>>> import numpy as np
>>> np.set_printoptions(precision=2, suppress=True, linewidth=100)
>>> feats = np.loadtxt("data.csv", delimiter=",")
>>> feats
array([[ 0.,  2.,  2.],
       [ 0.,  3.,  2.],
       [ 2.,  3.,  4.],
       [ 3.,  3.,  4.],
       [ 4.,  3.,  6.],
       [ 6.,  4.,  8.],
       [ 6.,  5., 10.],
       [ 7.,  6., 11.],
       [ 9.,  6., 13.],
       [ 9.,  7., 14.],
       [11.,  8., 15.],
       [11.,  8., 17.],
       [12.,  8., 18.],
       [12.,  8., 20.],
       [12.,  9., 22.],
       [12.,  9., 24.],
       [14.,  9., 25.]])
>>> Xs = feats - feats.mean(axis=0)
>>> vecs = np.linalg.svd(Xs)[2][:1]
>>> out = Xs - Xs @ vecs.T @ vecs
>>> np.cov(Xs @ vecs.T, rowvar=False)
array(83.94)
>>> round(float(np.linalg.norm(out) / np.linalg.norm(Xs)), 2)
0.12
>>> (Xs @ vecs.T).std(axis=0)
array([8.89])
>>> Xs = feats - feats.mean(axis=0)
>>> left, s, VT = np.linalg.svd(Xs, full_matrices=False)
>>> np.round(Xs.mean(axis=0), 2) + 0
array([0., 0., 0.])
>>> np.abs(left[:, 0]).argmax()
np.int64(16)
>>> (np.sign(left[:, 0]) == np.sign(left[0, 0])).astype(int)
array([1, 1, 1, 1, 1, 1, 1, 1, 0, 0, 0, 0, 0, 0, 0, 0, 0])
>>> np.searchsorted(np.cumsum(s ** 2) / (s ** 2).sum(), 0.9) + 1
np.int64(1)
>>> np.abs(VT[-1])
array([0.29, 0.95, 0.14])
>>> d = np.linalg.norm(feats[:, None] - feats[None], axis=-1)
>>> d.shape
(17, 17)
>>> d.mean(axis=1).argmax()
np.int64(16)
>>> W2 = feats[[0, 9]].astype(float)
>>> for _ in range(6):
...     lab = np.linalg.norm(feats[:, None] - W2, axis=-1).argmin(axis=1)
...     W2 = np.array([feats[lab == j].mean(axis=0) for j in range(2)])
... 
>>> lab
array([0, 0, 0, 0, 0, 0, 0, 0, 1, 1, 1, 1, 1, 1, 1, 1, 1])
>>> np.bincount(lab)
array([8, 9])
>>> P = feats @ np.linalg.solve(feats.T @ feats, feats.T)
>>> np.allclose(P @ P, P)
True
>>> np.round(P @ feats[:, 0], 2) + 0
array([ 0.,  0.,  2.,  3.,  4.,  6.,  6.,  7.,  9.,  9., 11., 11., 12., 12., 12., 12., 14.])
>>> mat = np.load("sample1.npy")
>>> mat
array([[2, 0, 0, 0],
       [2, 5, 0, 0],
       [4, 4, 0, 0],
       [0, 3, 0, 4]])
>>> np.argsort(-np.linalg.norm(mat, axis=0).round(6), kind="stable")[:3]
array([1, 0, 3])
>>> np.linalg.cond(mat) > 100
np.True_
>>> [round(float(x), 2) for x in np.linalg.svd(mat, compute_uv=False)[:3]]
[8.25, 4.23, 2.01]
>>> np.linalg.matrix_rank(mat, rtol=0.1)
np.int64(3)
>>> np.prod(np.diag(mat)), round(float(np.linalg.det(mat)), 2)
(np.int64(0), 0.0)
>>> mat @ mat
array([[ 4,  0,  0,  0],
       [14, 25,  0,  0],
       [16, 20,  0,  0],
       [ 6, 27,  0, 16]])
>>> np.sort(np.linalg.eigvals(mat))
array([0., 2., 4., 5.])
>>> u, r1 = mat[3], mat[1]
>>> u @ u
np.int64(25)
>>> p = (u @ r1) / (u @ u) * u
>>> np.linalg.matrix_rank(np.outer(u, r1))
np.int64(1)
>>> p
array([0. , 1.8, 0. , 2.4])
>>> round(float((r1 - p) @ u), 2)
0.0
>>> data = np.load("case10.npy")
>>> data
array([[-0.23, -3.  ,  2.85],
       [ 1.62, -3.  ,  4.08],
       [-0.89, -3.  ,  2.4 ],
       [-1.12, -3.  ,  2.25],
       [ 1.97, -3.  ,  4.31],
       [ 1.13, -3.  ,  3.75],
       [-1.5 , -3.  ,  2.  ],
       [-3.52, -3.  ,  0.65],
       [ 3.15, -3.  ,  5.1 ],
       [ 3.44, -3.  ,  5.29],
       [ 2.29, -3.  ,  4.53],
       [ 0.17, -3.  ,  3.11],
       [-5.26, -3.  , -0.51],
       [-3.86, -3.  ,  0.43],
       [ 1.4 , -3.  ,  3.93]])
>>> r = np.linalg.matrix_rank(data)
>>> r
np.int64(2)
>>> N = np.linalg.svd(data)[2][r:].T
>>> [int(np.linalg.matrix_rank(data[:i])) for i in range(1, len(data) + 1)]
[1, 2, 2, 2, 2, 2, 2, 2, 2, 2, 2, 2, 2, 2, 2]
>>> N[:, 0] / N[np.abs(N[:, 0]).round(6).argmax(), 0]
array([-0.67,  1.  ,  1.  ])
>>> np.round(data @ N, 2) + 0
array([[0.],
       [0.],
       [0.],
       [0.],
       [0.],
       [0.],
       [0.],
       [0.],
       [0.],
       [0.],
       [0.],
       [0.],
       [0.],
       [0.],
       [0.]])
>>> np.allclose(data @ N, 0)
True
>>> N.shape
(3, 1)
>>> [round(float(x), 2) for x in np.linalg.svd(data, compute_uv=False)[:3]]
[17.25, 10.32, 0.0]
>>> np.round(np.linalg.norm(data, 2) / np.linalg.norm(data), 2)
np.float64(0.86)
>>> np.argsort(-np.linalg.norm(data, axis=0).round(6), kind="stable")[:3]
array([2, 1, 0])
>>> left, s, VT = np.linalg.svd(data, full_matrices=False)
>>> s.round(2) + 0
array([17.25, 10.32,  0.  ])
>>> left.shape, s.shape, VT.shape
((15, 3), (3,), (3, 3))
>>> np.round(s / s[0], 2) + 0
array([1. , 0.6, 0. ])
>>> np.allclose(left * s @ VT, data)
True
>>> np.cumsum(s ** 2) / np.sum(s ** 2)
array([0.74, 1.  , 1.  ])
>>> np.round(left.T @ data @ VT.T, 2) + 0
array([[17.25,  0.  ,  0.  ],
       [ 0.  , 10.32,  0.  ],
       [ 0.  ,  0.  ,  0.  ]])
>>> out = data / np.sqrt((data ** 2).mean(axis=1, keepdims=True))
>>> np.linalg.matrix_rank(data - data.mean(axis=1, keepdims=True))
np.int64(2)
>>> np.linalg.matrix_rank(out) == np.linalg.matrix_rank(data)
np.True_
>>> W0 = np.loadtxt("test10.csv", delimiter=",")
>>> W0
array([[3., 1., 0., 0.],
       [0., 3., 1., 0.],
       [0., 0., 3., 1.],
       [0., 0., 0., 3.]])
>>> # triangular
>>> q = W0.astype(float).copy()
>>> for j in range(4):
...     q[:, j] -= q[:, :j] @ (q[:, :j].T @ q[:, j])
...     q[:, j] /= np.linalg.norm(q[:, j])
... 
>>> q
array([[1., 0., 0., 0.],
       [0., 1., 0., 0.],
       [0., 0., 1., 0.],
       [0., 0., 0., 1.]])
